$ ipython --no-banner

In [1]: import numpy as np

In [2]: np.set_printoptions(precision=1, suppress=True, linewidth=200)

In [3]: E = np.loadtxt("w.csv", delimiter=",")

In [4]: E
Out[4]: 
array([[1., 0., 0., 0., 0., 0., 0., 0., 0., 0.],
       [0., 0., 0., 0., 0., 0., 0., 0., 0., 0.],
       [0., 0., 1., 0., 0., 0., 0., 0., 0., 0.],
       [0., 0., 0., 0., 0., 0., 0., 0., 0., 0.],
       [0., 0., 0., 0., 0., 0., 0., 0., 0., 0.],
       [0., 0., 0., 0., 0., 1., 0., 0., 0., 0.],
       [0., 0., 0., 0., 0., 0., 1., 0., 0., 0.],
       [0., 0., 0., 0., 0., 0., 0., 1., 0., 0.],
       [0., 0., 0., 0., 0., 0., 0., 0., 1., 0.],
       [0., 0., 0., 0., 0., 0., 0., 0., 0., 1.]])

In [5]: Uu, sv, Vh = np.linalg.svd(E)

In [6]: sv
Out[6]: array([1., 1., 1., 1., 1., 1., 1., 0., 0., 0.])

In [7]: np.argmax(sv[:-1] / (sv[1:] + 1e-6)) + 1
Out[7]: np.int64(7)

In [8]: M2 = Uu[:, :7] @ np.diag(sv[:7]) @ Vh[:7]

In [9]: np.round(np.linalg.norm(E - M2) / np.linalg.norm(E), 1)
Out[9]: np.float64(0.0)

In [10]: np.linalg.matrix_rank(M2)
Out[10]: np.int64(7)

In [11]: M2
Out[11]: 
array([[1., 0., 0., 0., 0., 0., 0., 0., 0., 0.],
       [0., 0., 0., 0., 0., 0., 0., 0., 0., 0.],
       [0., 0., 1., 0., 0., 0., 0., 0., 0., 0.],
       [0., 0., 0., 0., 0., 0., 0., 0., 0., 0.],
       [0., 0., 0., 0., 0., 0., 0., 0., 0., 0.],
       [0., 0., 0., 0., 0., 1., 0., 0., 0., 0.],
       [0., 0., 0., 0., 0., 0., 1., 0., 0., 0.],
       [0., 0., 0., 0., 0., 0., 0., 1., 0., 0.],
       [0., 0., 0., 0., 0., 0., 0., 0., 1., 0.],
       [0., 0., 0., 0., 0., 0., 0., 0., 0., 1.]])

In [12]: evals, evecs = np.linalg.eigh(E)

In [13]: vec = np.array([-5, -3, 3, 0, 4, 1, 3, 1, -5, -4])

In [14]: round(float(vec @ E @ vec / (vec @ vec)), 1), evals[0], evals[-1]
Out[14]: (0.8, np.float64(0.0), np.float64(1.0))

In [15]: m1 = np.load("data.npy")

In [16]: m1.round(1) + 0
Out[16]: 
array([[ 0. ,  1.4,  0. , -0.4, -0.8, -0.2, -0.8],
       [ 0.5,  0.8,  0. ,  1.3, -0.5, -0.6, -0.8],
       [ 2.4,  0.3,  0.9,  2.3,  0.3,  0.1, -3.7],
       [ 0.8, -1.6, -3.1, -1.2,  2.1, -1.6, -2. ],
       [ 0.1,  0.1, -0.2,  0.2, -1. , -1.4,  0.1],
       [-2.1,  0.7,  0.1,  0.9,  1.4,  0.8,  1.9],
       [-0.1,  0. ,  2.1, -0.3, -0.7,  1.3, -0.1],
       [ 1.1,  0.6,  1. ,  0.3, -1.1, -1.6, -2.1],
       [-2.8,  2.1, -5.6,  2.1,  3.7,  0. , -1.1],
       [ 0.5,  0.5,  2.4,  1.8, -2.6, -1.9, -1. ],
       [ 1. , -0.3,  1.7,  0.6, -3.3,  0.3, -2.5]])

In [17]: P = m1 @ np.linalg.solve(m1.T @ m1, m1.T)

In [18]: P.round(1) + 0
Out[18]: 
array([[ 0.7,  0. , -0.1, -0.1,  0. , -0.2,  0.1,  0.4,  0.1, -0.1,  0. ],
       [ 0. ,  0.2,  0.2, -0.2,  0.1, -0.1, -0.2,  0. ,  0.1,  0.1,  0. ],
       [-0.1,  0.2,  0.9,  0. , -0.2, -0.1,  0. ,  0.1,  0. ,  0. ,  0. ],
       [-0.1, -0.2,  0. ,  0.9,  0. , -0.1,  0. ,  0.2,  0.1,  0. ,  0. ],
       [ 0. ,  0.1, -0.2,  0. ,  0.2, -0.1, -0.3,  0. ,  0. ,  0.2,  0. ],
       [-0.2, -0.1, -0.1, -0.1, -0.1,  0.5,  0.2,  0. ,  0.2,  0.2, -0.2],
       [ 0.1, -0.2,  0. ,  0. , -0.3,  0.2,  0.5,  0.1, -0.1,  0. ,  0.2],
       [ 0.4,  0. ,  0.1,  0.2,  0. ,  0. ,  0.1,  0.5,  0. ,  0.2, -0.1],
       [ 0.1,  0.1,  0. ,  0.1,  0. ,  0.2, -0.1,  0. ,  0.9,  0. ,  0.1],
       [-0.1,  0.1,  0. ,  0. ,  0.2,  0.2,  0. ,  0.2,  0. ,  0.7,  0.1],
       [ 0. ,  0. ,  0. ,  0. ,  0. , -0.2,  0.2, -0.1,  0.1,  0.1,  0.9]])

In [19]: np.diag(P)
Out[19]: array([0.7, 0.2, 0.9, 0.9, 0.2, 0.5, 0.5, 0.5, 0.9, 0.7, 0.9])

In [20]: np.round(np.linalg.eigvalsh(P), 1) + 0
Out[20]: array([0., 0., 0., 0., 1., 1., 1., 1., 1., 1., 1.])

In [21]: round(np.trace(P), 1)
Out[21]: np.float64(7.0)
